% ipython --no-banner

In [1]: import numpy as np

In [2]: np.set_printoptions(precision=2, suppress=True, linewidth=200, legacy="1.25")

In [3]: rnd = lambda a: np.round(a, 2) + 0

In [4]: A = np.load("out2.npy")

In [5]: print(A)
[[1 0 0 0 0 0]
 [1 0 0 0 0 0]
 [1 3 0 0 0 0]
 [0 0 1 0 0 0]
 [0 0 1 0 0 0]
 [0 0 1 3 0 0]
 [0 0 0 0 1 0]
 [0 0 0 0 1 0]
 [0 0 0 0 1 3]]

In [6]: B = np.c_[A[:, :1] @ np.array([[5]]), np.array([3, 3, -1, -2, 0, -1, 2, -3, -2])]

In [7]: print(B)
[[ 5  3]
 [ 5  3]
 [ 5 -1]
 [ 0 -2]
 [ 0  0]
 [ 0 -1]
 [ 0  2]
 [ 0 -3]
 [ 0 -2]]

In [8]: print(rnd(np.linalg.norm(np.linalg.qr(A)[0].T @ B, axis=0) ** 2 / ((B ** 2).sum(axis=0) + 1e-12)))
[1.   0.65]

In [9]: print(np.linalg.matrix_rank(B))
2

In [10]: print(rnd(np.linalg.norm(A, axis=1)))
[1.   1.   3.16 1.   1.   3.16 1.   1.   3.16]

In [11]: print(rnd(np.linalg.norm(A[4] - A[5])))
3.0

In [12]: print(np.linalg.norm(A, axis=1).argmax())
2

In [13]: print(A[4] @ A[5])
1

In [14]: vec = np.array([-1, 6, -6, 8, 3, 6])

In [15]: target = A @ vec

In [16]: print(target)
[-1 -1 17 -6 -6 18  3  3 21]

In [17]: print(rnd(np.linalg.pinv(A) @ A))
[[1. 0. 0. 0. 0. 0.]
 [0. 1. 0. 0. 0. 0.]
 [0. 0. 1. 0. 0. 0.]
 [0. 0. 0. 1. 0. 0.]
 [0. 0. 0. 0. 1. 0.]
 [0. 0. 0. 0. 0. 1.]]

In [18]: rng = np.random.default_rng(839)

In [19]: target = target + 0.1 * rng.normal(size=9)

In [20]: print(rnd(target))
[-0.92 -0.98 17.16 -6.2  -5.9  18.01  2.88  2.86 20.96]

In [21]: beta, *_ = np.linalg.lstsq(A, target)

In [22]: print(rnd(A.T @ (target - A @ beta)))
[0. 0. 0. 0. 0. 0.]

In [23]: print(rnd(np.linalg.norm(target - A @ beta)))
0.22

In [24]: proj = A @ np.linalg.solve(A.T @ A, A.T)

In [25]: print(np.allclose(proj @ proj, proj))
True

In [26]: print(np.linalg.matrix_rank(np.eye(9) - proj))
3

In [27]: O, r_ = np.linalg.qr(A)

In [28]: print(rnd(O @ r_))
[[1. 0. 0. 0. 0. 0.]
 [1. 0. 0. 0. 0. 0.]
 [1. 3. 0. 0. 0. 0.]
 [0. 0. 1. 0. 0. 0.]
 [0. 0. 1. 0. 0. 0.]
 [0. 0. 1. 3. 0. 0.]
 [0. 0. 0. 0. 1. 0.]
 [0. 0. 0. 0. 1. 0.]
 [0. 0. 0. 0. 1. 3.]]

In [29]: print(np.allclose(r_.T @ r_, A.T @ A))
True

In [30]: print(rnd(abs(r_[0, 0])), rnd(np.linalg.norm(A[:, 0])))
1.73 1.73

In [31]: m1 = np.load("block10.npy")

In [32]: print(m1)
[[ 2. -2. -1. -1.]
 [ 0. -2. -2. -2.]
 [ 2.  2.  3.  3.]
 [ 0.  0.  0.  2.]]

In [33]: U, sig, vt = np.linalg.svd(m1)

In [34]: print(np.argmax(sig[:-1] / (sig[1:] + 1e-6)) + 1)
3

In [35]: B = U[:, :3] @ np.diag(sig[:3]) @ vt[:3]

In [36]: print(rnd(B))
[[ 2. -2. -1. -1.]
 [ 0. -2. -2. -2.]
 [ 2.  2.  3.  3.]
 [ 0.  0.  0.  2.]]

In [37]: print(rnd(np.linalg.norm(m1 - B) / np.linalg.norm(m1)))
0.0

In [38]: print(rnd(np.abs(m1 - B).max()))
0.0

In [39]: print(rnd(np.linalg.norm(m1 - B, 2)), rnd(sig[3]))
0.0 0.0

In [40]: print(np.linalg.matrix_rank(m1, rtol=0.05))
3

In [41]: print(np.linalg.matrix_rank(B))
3

In [42]: u = np.array([0, -3, -2, 1, -3, -3, -1, -1, 3, 0, 0]) + 0.5

In [43]: M = np.eye(11) - 2 * np.outer(u, u) / (u @ u)

In [44]: print(rnd(M))
[[ 0.99  0.07  0.04 -0.04  0.07  0.07  0.01  0.01 -0.1  -0.01 -0.01]
 [ 0.07  0.66 -0.2   0.2  -0.34 -0.34 -0.07 -0.07  0.48  0.07  0.07]
 [ 0.04 -0.2   0.88  0.12 -0.2  -0.2  -0.04 -0.04  0.29  0.04  0.04]
 [-0.04  0.2   0.12  0.88  0.2   0.2   0.04  0.04 -0.29 -0.04 -0.04]
 [ 0.07 -0.34 -0.2   0.2   0.66 -0.34 -0.07 -0.07  0.48  0.07  0.07]
 [ 0.07 -0.34 -0.2   0.2  -0.34  0.66 -0.07 -0.07  0.48  0.07  0.07]
 [ 0.01 -0.07 -0.04  0.04 -0.07 -0.07  0.99 -0.01  0.1   0.01  0.01]
 [ 0.01 -0.07 -0.04  0.04 -0.07 -0.07 -0.01  0.99  0.1   0.01  0.01]
 [-0.1   0.48  0.29 -0.29  0.48  0.48  0.1   0.1   0.33 -0.1  -0.1 ]
 [-0.01  0.07  0.04 -0.04  0.07  0.07  0.01  0.01 -0.1   0.99 -0.01]
 [-0.01  0.07  0.04 -0.04  0.07  0.07  0.01  0.01 -0.1  -0.01  0.99]]

In [45]: evals, V = np.linalg.eigh(M)

In [46]: vec = np.array([-2, 3, 3, 1, 3, -1, 3, 2, 2, 0, 2])

In [47]: print(rnd(vec @ M @ vec / (vec @ vec)), rnd(evals[0]), rnd(evals[-1]))
0.88 -1.0 1.0

In [48]: print(rnd(V * np.abs(evals) @ V.T))
[[1. 0. 0. 0. 0. 0. 0. 0. 0. 0. 0.]
 [0. 1. 0. 0. 0. 0. 0. 0. 0. 0. 0.]
 [0. 0. 1. 0. 0. 0. 0. 0. 0. 0. 0.]
 [0. 0. 0. 1. 0. 0. 0. 0. 0. 0. 0.]
 [0. 0. 0. 0. 1. 0. 0. 0. 0. 0. 0.]
 [0. 0. 0. 0. 0. 1. 0. 0. 0. 0. 0.]
 [0. 0. 0. 0. 0. 0. 1. 0. 0. 0. 0.]
 [0. 0. 0. 0. 0. 0. 0. 1. 0. 0. 0.]
 [0. 0. 0. 0. 0. 0. 0. 0. 1. 0. 0.]
 [0. 0. 0. 0. 0. 0. 0. 0. 0. 1. 0.]
 [0. 0. 0. 0. 0. 0. 0. 0. 0. 0. 1.]]

In [49]: print(rnd(np.abs(M).sum(axis=1).max()), rnd(np.abs(evals).max()))
2.81 1.0

In [50]: O, V = np.linalg.qr(M[:, :2])[0], np.linalg.qr(M[:, 2:])[0]

In [51]: sig = np.linalg.svd(O.T @ V, compute_uv=False)

In [52]: print(rnd(np.linalg.norm(O @ O.T - V @ V.T, 2)))
1.0

In [53]: print(rnd(sig))
[0. 0.]

In [54]: print(rnd(np.degrees(np.arccos(sig.clip(0, 1)))))
[90. 90.]

In [55]: lab = rng.permutation(11)

In [56]: print(lab)
[ 3  0  5  4  9 10  1  2  7  6  8]

In [57]: B = M[lab][:, lab]

In [58]: print(np.allclose(B, M))
False

In [59]: print(rnd(np.linalg.det(B)), rnd(np.linalg.det(M[lab])))
-1.0 1.0

In [60]: print(np.trace(B))
9.0

In [61]: U, sig, vt = np.linalg.svd(M, full_matrices=False)

In [62]: print(rnd(np.cumsum(sig ** 2) / np.sum(sig ** 2)))
[0.09 0.18 0.27 0.36 0.45 0.55 0.64 0.73 0.82 0.91 1.  ]

In [63]: print(rnd(sig))
[1. 1. 1. 1. 1. 1. 1. 1. 1. 1. 1.]

In [64]: print(rnd(sig / sig[0]))
[1. 1. 1. 1. 1. 1. 1. 1. 1. 1. 1.]

In [65]: print(rnd(vt @ vt.T))
[[1. 0. 0. 0. 0. 0. 0. 0. 0. 0. 0.]
 [0. 1. 0. 0. 0. 0. 0. 0. 0. 0. 0.]
 [0. 0. 1. 0. 0. 0. 0. 0. 0. 0. 0.]
 [0. 0. 0. 1. 0. 0. 0. 0. 0. 0. 0.]
 [0. 0. 0. 0. 1. 0. 0. 0. 0. 0. 0.]
 [0. 0. 0. 0. 0. 1. 0. 0. 0. 0. 0.]
 [0. 0. 0. 0. 0. 0. 1. 0. 0. 0. 0.]
 [0. 0. 0. 0. 0. 0. 0. 1. 0. 0. 0.]
 [0. 0. 0. 0. 0. 0. 0. 0. 1. 0. 0.]
 [0. 0. 0. 0. 0. 0. 0. 0. 0. 1. 0.]
 [0. 0. 0. 0. 0. 0. 0. 0. 0. 0. 1.]]

In [66]: print(np.allclose(U * sig @ vt, M))
True

In [67]: print(rnd(np.sqrt((sig ** 2).sum())), rnd(np.linalg.norm(M)))
3.32 3.32

In [68]: arr = np.vander(np.arange(9) - 1, 4, increasing=True)

In [69]: print(arr)
[[  1  -1   1  -1]
 [  1   0   0   0]
 [  1   1   1   1]
 [  1   2   4   8]
 [  1   3   9  27]
 [  1   4  16  64]
 [  1   5  25 125]
 [  1   6  36 216]
 [  1   7  49 343]]

In [70]: proj = arr @ np.linalg.solve(arr.T @ arr, arr.T)

In [71]: print(np.allclose(proj @ proj, proj))
True

In [72]: print(rnd(np.linalg.eigvalsh(proj)))
[0. 0. 0. 0. 0. 1. 1. 1. 1.]

In [73]: print(rnd(np.diag(proj)))
[0.86 0.33 0.37 0.31 0.26 0.31 0.37 0.33 0.86]

In [74]: print(rnd(proj @ arr[:, 1]))
[-1.  0.  1.  2.  3.  4.  5.  6.  7.]

In [75]: print(rnd(proj))
[[ 0.86  0.28 -0.02 -0.12 -0.09  0.    0.08  0.08 -0.07]
 [ 0.28  0.33  0.28  0.18  0.06 -0.05 -0.1  -0.07  0.08]
 [-0.02  0.28  0.37  0.31  0.17  0.01 -0.1  -0.1   0.08]
 [-0.12  0.18  0.31  0.31  0.23  0.12  0.01 -0.05  0.  ]
 [-0.09  0.06  0.17  0.23  0.26  0.23  0.17  0.06 -0.09]
 [ 0.   -0.05  0.01  0.12  0.23  0.31  0.31  0.18 -0.12]
 [ 0.08 -0.1  -0.1   0.01  0.17  0.31  0.37  0.28 -0.02]
 [ 0.08 -0.07 -0.1  -0.05  0.06  0.18  0.28  0.33  0.28]
 [-0.07  0.08  0.08  0.   -0.09 -0.12 -0.02  0.28  0.86]]

In [76]: B = m1 + rng.integers(-2, 3, (4, 3)) @ rng.integers(-2, 3, (3, 4))

In [77]: print(B)
[[ 7.  2. -3. -4.]
 [-2. -3. -5. -1.]
 [ 4.  0.  1.  3.]
 [ 3.  0. -2.  1.]]

In [78]: print(B - m1)
[[ 5.  4. -2. -3.]
 [-2. -1. -3.  1.]
 [ 2. -2. -2.  0.]
 [ 3.  0. -2. -1.]]

In [79]: print(np.linalg.matrix_rank(B - m1, tol=1e-8))
3

In [80]: print(np.argsort(-np.linalg.norm(arr, axis=0).round(6), kind="stable")[:3])
[3 2 1]

In [81]: print(round(np.log10(np.linalg.cond(arr))))
2

In [82]: print(rnd(np.linalg.norm(arr, 2) / np.linalg.norm(arr)))
1.0

In [83]: print([round(float(x), 2) for x in np.linalg.svd(arr, compute_uv=False)[:3]])
[435.31, 11.98, 1.75]

In [84]: print(np.linalg.cond(arr) > 100)
True

In [85]: E = np.load("m.npy")

In [86]: print(E)
[[0 0 0 0 0 1]
 [0 0 1 0 0 0]
 [0 1 0 0 0 0]
 [0 0 0 1 0 0]
 [1 0 0 0 0 0]
 [0 0 0 0 1 0]]

In [87]: print(np.trace(E))
1

In [88]: print((E + E.T) / 2)
[[0.  0.  0.  0.  0.5 0.5]
 [0.  0.  1.  0.  0.  0. ]
 [0.  1.  0.  0.  0.  0. ]
 [0.  0.  0.  1.  0.  0. ]
 [0.5 0.  0.  0.  0.  0.5]
 [0.5 0.  0.  0.  0.5 0. ]]

In [89]: print(np.allclose(E, E.T))
False

In [90]: print(E @ E)
[[0 0 0 0 1 0]
 [0 1 0 0 0 0]
 [0 0 1 0 0 0]
 [0 0 0 1 0 0]
 [0 0 0 0 0 1]
 [1 0 0 0 0 0]]

In [91]: J = np.array([[1, -3, 9, -27],
    ...:     [1, -2, 4, -8],
    ...:     [1, -1, 1, -1],
    ...:     [1, 0, 0, 0],
    ...:     [1, 1, 1, 1],
    ...:     [1, 2, 4, 8]])

In [92]: B = np.array([[9, 4], [4, 2], [0, 9], [3, 9]])

In [93]: print(np.einsum("ik,kj->ji", J, B))
[[ -84  -23    2    9   16   41]
 [-164  -36    2    4   24  116]]

In [94]: print(B.T @ J.T)
[[ -84  -23    2    9   16   41]
 [-164  -36    2    4   24  116]]

In [95]: print(np.einsum("ik,kj->ij", J, B))
[[ -84 -164]
 [ -23  -36]
 [   2    2]
 [   9    4]
 [  16   24]
 [  41  116]]

In [96]: def softmax(z):
    ...:     e = np.exp(z - z.max(axis=-1, keepdims=True))
    ...:     return e / e.sum(axis=-1, keepdims=True)
    ...: 

In [97]: print(rnd(softmax(J[2])))
[0.44 0.06 0.44 0.06]

In [98]: print(rnd(softmax(10 * J[2])))
[0.5 0.  0.5 0. ]

In [99]: scores = J @ J.T / np.sqrt(4)

In [100]: print(softmax(scores).round(6).argmax(axis=1))
[0 0 0 0 5 5]

In [101]: mat = np.load("test13.npy")

In [102]: print(mat)
[[ 32  -5  11   2]
 [ -5  17 -11  -8]
 [ 11 -11  35 -12]
 [  2  -8 -12  30]]

In [103]: evals, V = np.linalg.eig(mat)

In [104]: print(rnd(np.sort(np.linalg.eigvals(mat.T))))
[ 4.97 21.87 36.72 50.45]

In [105]: print(rnd(np.sort(np.linalg.eigvals(mat @ mat))))
[  24.67  478.24 1348.2  2544.89]

In [106]: print(rnd(np.prod(evals)))
201180.0

In [107]: print(rnd(mat @ V[:, 0] - evals[0] * V[:, 0]))
[0. 0. 0. 0.]

In [108]: B = np.array([[5, -4], [3, 3], [5, -5], [-1, -1]])

In [109]: print(B.T @ mat.T)
[[ 198  -21  209 -104]
 [-200  134 -240   -2]]

In [110]: print(np.einsum("ij->j", mat))
[40 -7 23 12]

In [111]: print(np.linalg.matrix_rank(mat @ B))
2

In [112]: print(np.einsum("ik,kj->ij", mat, B))
[[ 198 -200]
 [ -21  134]
 [ 209 -240]
 [-104   -2]]

In [113]: vec = np.ones(4)

In [114]: for _ in range(5):
     ...:     vec = mat @ vec
     ...:     vec /= np.linalg.norm(vec)
     ...:     print(round(vec @ mat @ vec, 2))
     ...: 
42.24
46.52
48.28
49.26
49.8

In [115]: print(rnd(np.linalg.eigvalsh(mat)[-1]))
50.45
